$ python3 -q
>>> import numpy as np
>>> np.set_printoptions(precision=3, suppress=True, linewidth=100, sign=" ")
>>> A = np.loadtxt("x.csv", delimiter=",")
>>> A
array([[ 0.872,  0.46 ,  0.049,  1.135, -0.015, -1.414, -0.713, -1.572, -1.326],
       [-0.468,  0.259, -0.402,  1.584,  1.933,  0.65 ,  0.362,  1.166,  0.625],
       [ 1.63 ,  0.925,  0.526, -0.171, -1.257,  0.125,  0.723,  1.555, -0.803],
       [ 0.25 ,  1.356, -0.927, -1.391, -1.319,  1.387,  0.015,  0.22 , -0.77 ],
       [-0.117,  1.598, -0.618,  0.347,  1.664,  0.758,  0.253, -1.523, -0.452],
       [-0.222,  0.716,  1.618,  0.235,  0.775,  0.436,  0.465, -2.17 , -0.228],
       [-0.91 , -0.588, -0.527,  1.799, -0.131, -1.59 ,  0.561, -0.87 ,  0.835],
       [-0.465,  0.846,  1.783,  0.286,  1.192,  0.512, -0.524, -1.64 ,  0.4  ],
       [-0.403, -0.308, -0.565, -1.824, -0.406, -0.94 ,  0.964, -0.435,  1.712],
       [ 1.011,  1.054, -1.639,  1.192,  0.882, -0.544, -1.176,  0.309,  0.453],
       [ 2.037, -1.503, -1.105,  0.067,  0.086, -0.815,  0.349, -0.735,  0.178],
       [ 1.863, -0.647,  0.062,  0.38 ,  0.217,  0.197,  0.277, -0.371,  2.16 ],
       [-0.395, -1.756, -0.432, -1.441,  0.334,  1.244, -0.221, -1.31 ,  0.271],
       [ 0.701,  0.771, -1.485, -0.213,  1.538, -1.475, -0.476,  0.515,  0.795],
       [ 1.951,  1.019, -0.059, -1.27 , -0.633, -0.414, -0.662, -0.435,  1.157],
       [ 0.981,  1.209,  0.603,  0.484,  0.385, -1.382,  0.454,  0.387,  1.888],
       [ 0.711, -0.115,  1.848, -0.753, -0.819, -0.339, -0.5  ,  0.913,  1.622],
       [-0.984, -1.446,  0.892, -0.75 , -0.458, -0.039, -1.866, -0.577,  0.747],
       [-1.576, -0.606,  1.008, -1.52 , -0.413, -1.146,  0.924, -0.537,  0.446],
       [ 0.912,  1.606, -0.867, -1.155,  0.308,  1.509,  0.886, -0.329, -0.488],
       [ 0.891,  1.073,  0.211, -0.208,  2.318,  1.094,  0.616, -0.08 , -0.11 ],
       [ 0.657, -0.214,  1.916,  0.074,  1.291, -1.169, -0.444, -0.604, -1.118],
       [ 0.498,  0.618, -2.289, -0.495, -1.377,  0.648,  0.443,  0.405,  0.457],
       [-0.545,  1.148,  0.103,  1.294, -0.774, -0.835,  1.369,  1.355,  0.832],
       [ 0.269, -1.099,  0.992,  0.314, -0.252,  1.746, -1.074, -1.361, -0.721],
       [-0.493,  0.474, -0.914,  0.251, -0.52 , -0.703,  1.052, -0.44 ,  2.36 ],
       [ 1.379, -0.277,  1.497,  0.969, -1.459, -0.724,  0.771, -0.718,  0.276],
       [-0.162,  1.073, -1.954,  0.457, -0.644, -1.531,  0.381, -0.04 , -0.944],
       [ 0.825, -0.127,  0.232, -0.958, -0.452,  0.821, -0.279,  2.13 , -1.356],
       [ 0.754, -0.67 ,  2.081, -1.396,  0.107,  0.784,  0.861,  0.58 ,  0.049],
       [ 1.35 , -0.677, -1.271,  0.881, -0.169,  1.993, -0.446, -0.144,  0.327],
       [ 1.261, -1.479, -0.628, -0.57 , -0.087, -0.58 ,  1.665, -1.037,  0.559],
       [-1.077, -0.29 ,  1.583,  0.11 ,  0.527,  2.119,  0.601, -0.132,  0.303],
       [ 1.235, -0.13 , -1.84 , -0.039, -0.216,  0.061, -1.104,  1.661,  0.207],
       [-0.385, -0.754, -1.986, -0.067,  0.044, -0.031,  1.807,  0.776, -0.681],
       [ 0.279,  1.105, -0.506, -0.18 ,  1.164, -0.395, -1.186, -2.12 ,  0.   ],
       [ 1.741, -1.109, -0.376, -0.852, -0.617,  0.608,  1.153, -1.326,  0.184],
       [-0.828, -0.79 ,  0.766,  1.623, -0.752, -0.138,  1.503,  0.141,  1.266],
       [ 0.098,  1.393,  1.707, -0.551,  0.126, -0.419,  0.743, -1.705, -0.426],
       [ 0.981,  0.575, -1.034, -1.365,  0.618, -0.083,  1.47 , -1.477,  0.206],
       [ 0.984, -0.129, -0.883,  1.172,  1.235, -1.073, -0.799, -1.218,  1.032],
       [-0.491,  2.277, -1.259, -0.906, -0.093, -0.702,  0.597,  0.195,  0.521],
       [-1.696,  0.421,  0.819, -0.565, -0.76 , -1.283, -0.938, -1.36 , -0.05 ]])
>>> C = A[[36, 22]].astype(float)
>>> for _ in range(3):
...     z = np.linalg.norm(A[:, None] - C, axis=-1).argmin(axis=1)
...     C = np.array([A[z == j].mean(axis=0) for j in range(2)])
... 
>>> z
array([ 0,  1,  1,  1,  1,  0,  0,  0,  0,  1,  0,  0,  0,  1,  0,  1,  0,  0,  0,  1,  1,  0,  1,
        1,  0,  1,  0,  1,  1,  0,  1,  0,  0,  1,  1,  0,  0,  0,  0,  0,  0,  1,  0])
>>> C
array([[ 0.291, -0.26 ,  0.5  , -0.195,  0.035, -0.197,  0.135, -0.883,  0.381],
       [ 0.424,  0.764, -0.876,  0.049,  0.125,  0.102,  0.304,  0.451,  0.159]])
>>> C[1] - C[0]
array([ 0.132,  1.024, -1.377,  0.244,  0.09 ,  0.299,  0.169,  1.334, -0.222])
>>> np.abs(C[1] - C[0]).argmax()
np.int64(2)
>>> vec = np.array([-1, 2, 0, -1, 1, 1, 2, 1, -1])
>>> np.einsum("ij,j->i", C, vec)
array([-1.771,  2.183])
>>> np.linalg.norm(C @ vec) <= np.linalg.norm(C, 2) * np.linalg.norm(vec) + 1e-9
np.True_
>>> (C @ vec).argmax()
np.int64(1)
>>> C @ (2 * vec)
array([-3.543,  4.367])
>>> C * vec
array([[-0.291, -0.519,  0.   ,  0.195,  0.035, -0.197,  0.27 , -0.883, -0.381],
       [-0.424,  1.528, -0.   , -0.049,  0.125,  0.102,  0.609,  0.451, -0.159]])
>>> C @ vec
array([-1.771,  2.183])
>>> (C * vec).sum(axis=1)
array([-1.771,  2.183])
>>> hat = A @ np.linalg.solve(A.T @ A, A.T)
>>> np.round(np.linalg.eigvalsh(hat), 3) + 0
array([ 0.,  0.,  0.,  0.,  0.,  0.,  0.,  0.,  0.,  0.,  0.,  0.,  0.,  0.,  0.,  0.,  0.,  0.,
        0.,  0.,  0.,  0.,  0.,  0.,  0.,  0.,  0.,  0.,  0.,  0.,  0.,  0.,  0.,  0.,  1.,  1.,
        1.,  1.,  1.,  1.,  1.,  1.,  1.])
>>> vec = np.array([7, -2, -9, -7, -7, 6, -3, -3, -5])
>>> np.sign((A @ vec).round(6))
array([ 1., -1.,  1.,  1., -1., -1., -1., -1.,  1.,  1.,  1.,  1.,  1., -1.,  1., -1., -1., -1.,
       -1.,  1., -1., -1.,  1., -1.,  1., -1., -1.,  1.,  1., -1.,  1.,  1., -1.,  1.,  1.,  1.,
        1., -1., -1.,  1., -1.,  1., -1.])
>>> (A @ vec).argmax()
np.int64(3)
>>> A @ np.eye(9)[3]
array([ 1.135,  1.584, -0.171, -1.391,  0.347,  0.235,  1.799,  0.286, -1.824,  1.192,  0.067,
        0.38 , -1.441, -0.213, -1.27 ,  0.484, -0.753, -0.75 , -1.52 , -1.155, -0.208,  0.074,
       -0.495,  1.294,  0.314,  0.251,  0.969,  0.457, -0.958, -1.396,  0.881, -0.57 ,  0.11 ,
       -0.039, -0.067, -0.18 , -0.852,  1.623, -0.551, -1.365,  1.172, -0.906, -0.565])
>>> K = np.load("test10.npy")
>>> K
array([[ 0,  0,  0,  0,  1,  0,  0],
       [ 0,  1,  0,  0,  0,  0,  0],
       [ 0,  0,  1,  0,  0,  0,  0],
       [ 0,  0,  0,  1,  0,  0,  0],
       [ 0,  0,  0,  0,  0,  1,  0],
       [ 1,  0,  0,  0,  0,  0,  0],
       [ 0,  0,  0,  0,  0,  0,  1]])
>>> gram = K.T @ K
>>> gram
array([[ 1,  0,  0,  0,  0,  0,  0],
       [ 0,  1,  0,  0,  0,  0,  0],
       [ 0,  0,  1,  0,  0,  0,  0],
       [ 0,  0,  0,  1,  0,  0,  0],
       [ 0,  0,  0,  0,  1,  0,  0],
       [ 0,  0,  0,  0,  0,  1,  0],
       [ 0,  0,  0,  0,  0,  0,  1]])
>>> np.allclose(gram, gram.T)
True
>>> np.linalg.svd(K, compute_uv=False) ** 2
array([ 1.,  1.,  1.,  1.,  1.,  1.,  1.])
